$ python -q
>>> import numpy as np
>>> np.set_printoptions(precision=3, suppress=True, linewidth=140)
>>> def tidy(a):
...     return np.round(a, 3) + 0
... 
>>> f = np.array([1, 6, 6, 0, 6])
>>> rng = np.random.default_rng(596)
>>> data = np.outer(rng.normal(size=19), f) + 0.3 * rng.normal(size=(19, 5))
>>> print(tidy(data))
[[ -0.105  -1.237  -1.159  -0.04   -1.574]
 [ -0.942  -7.3    -7.527  -0.248  -7.372]
 [  1.484   9.623   9.705  -0.126  10.263]
 [  0.315   0.738   0.606   0.531   1.159]
 [  2.126  12.258  12.251   0.337  12.518]
 [  0.479   0.786   0.601  -0.059   0.509]
 [ -2.627 -17.072 -16.99   -0.221 -16.67 ]
 [  0.9     6.223   6.573  -0.166   6.058]
 [ -2.022  -9.746  -9.631   0.155 -10.14 ]
 [ -1.056  -3.29   -3.301  -0.344  -3.518]
 [  0.199   3.573   3.     -0.598   2.975]
 [  0.89    7.103   7.431   0.081   7.553]
 [ -0.322   0.211   0.312  -0.126  -0.265]
 [  1.483   8.824   8.532  -0.008   8.301]
 [ -0.115  -0.401   0.174  -0.151  -0.033]
 [  0.913   4.462   4.397  -0.09    4.614]
 [  2.651  16.297  16.192  -0.34   15.789]
 [ -1.498  -8.772  -8.142  -0.193  -8.822]
 [ -0.388  -2.81   -2.019  -0.007  -2.575]]
>>> P = data @ np.linalg.solve(data.T @ data, data.T)
>>> print(np.allclose(P @ P, P))
True
>>> D = np.linalg.norm(data[:, None] - data[None], axis=-1)
>>> print(tidy(D[:5, :5]))
[[ 0.    10.567 19.458  3.871 23.783]
 [10.567  0.    30.004 14.343 34.337]
 [19.458 30.004  0.    15.698  4.374]
 [ 3.871 14.343 15.698  0.    20.016]
 [23.783 34.337  4.374 20.016  0.   ]]
>>> print(np.flatnonzero(D[10] < D.mean() / 2))
[ 0  3  5  7 10 11 12 14 15]
>>> print((D + 1e9 * np.eye(19)).round(6).argmin(axis=1))
[18 17 13  5  2  3  8 11 17 18 15  7 14 11 12 10  4  1  9]
>>> print(D.mean(axis=1).argmax())
6
>>> f = np.array([3, 9])
>>> print(tidy(np.polyval(f, data[13])))
[13.45  35.471 34.597  8.975 33.903]
>>> Xc = data - data.mean(axis=0)
>>> Uu, sig, vt = np.linalg.svd(Xc, full_matrices=False)
>>> print(tidy(sig))
[60.687  1.437  1.074  0.902  0.774]
>>> print(np.linalg.matrix_rank(Xc))
5
>>> print(np.searchsorted(np.cumsum(sig ** 2) / (sig ** 2).sum(), 0.9) + 1)
1
>>> print(np.abs(vt[0]).argmax())
1
>>> print(np.abs(Uu[:, 0]).argmax())
6
>>> print(tidy(Xc.mean(axis=0)))
[0. 0. 0. 0. 0.]
>>> W2 = data[[3, 9]].astype(float)
>>> for _ in range(5):
...     labels = np.linalg.norm(data[:, None] - W2, axis=-1).argmin(axis=1)
...     W2 = np.array([data[labels == j].mean(axis=0) for j in range(2)])
... 
>>> print(labels)
[1 1 0 0 0 0 1 0 1 1 0 0 0 0 0 0 0 1 1]
>>> print(tidy(W2))
[[ 0.917  5.808  5.815 -0.06   5.787]
 [-1.234 -7.175 -6.967 -0.128 -7.239]]
>>> print(np.abs(W2[1] - W2[0]).argmax())
4
>>> print(tidy(W2[1] - W2[0]))
[ -2.151 -12.983 -12.782  -0.069 -13.025]
>>> M = np.load("run19.npy")
>>> print(M)
[[ 5  2  3  0]
 [ 2  4 -2  0]
 [ 3 -2  5  0]
 [ 0  0  0  0]]
>>> # symmetric, so the eigenvalues are real
>>> vals, V = np.linalg.eigh(M)
>>> x0 = np.array([3, 3, 2, 2])
>>> print(tidy(x0 @ M @ x0 / (x0 @ x0)), tidy(vals[0]), tidy(vals[-1]))
5.731 0.0 8.0
>>> X = np.array([[-0.7, 0.3, -1.8, -0.5, -1.3, -0.2],
...     [0.8, 0.6, 3.9, 0.9, 0.1, -0.9],
...     [0.4, 1.5, 3.3, -0.5, 0.2, -0.9]])
>>> print(tidy(np.linalg.norm(X, "nuc")))
8.583
>>> print(tidy(np.linalg.norm(X, 2)))
5.826
>>> print(tidy(np.linalg.norm(X[2] - X[0])))
5.604
>>> print(np.linalg.norm(X, axis=1).argmax())
1
>>> W1 = np.array([[0, 1, 1, 0, 2],
...     [2, 1, 0, 2, 0],
...     [0, 1, 1, 1, 2],
...     [2, 1, 0, 0, 1],
...     [1, 0, 2, 2, 2],
...     [1, 2, 0, 1, 0]])
>>> b = np.array([2, -1, -1, 1, 1])
>>> H = np.maximum(X @ W1 + b, 0)
>>> print((H > 0).astype(int))
[[1 0 0 0 0]
 [1 1 1 1 1]
 [1 1 1 1 1]]
>>> W2 = np.array([[-4, -5, -2], [-5, 1, -4], [1, 0, 0], [0, 1, 0], [1, -1, -1]])
>>> print(tidy(H @ W2))
[[ -0.4  -0.5  -0.2]
 [-18.4 -23.7 -33.5]
 [-11.3 -16.1 -22.5]]
>>> print((H @ W2).round(6).argmax(axis=1))
[2 0 0]
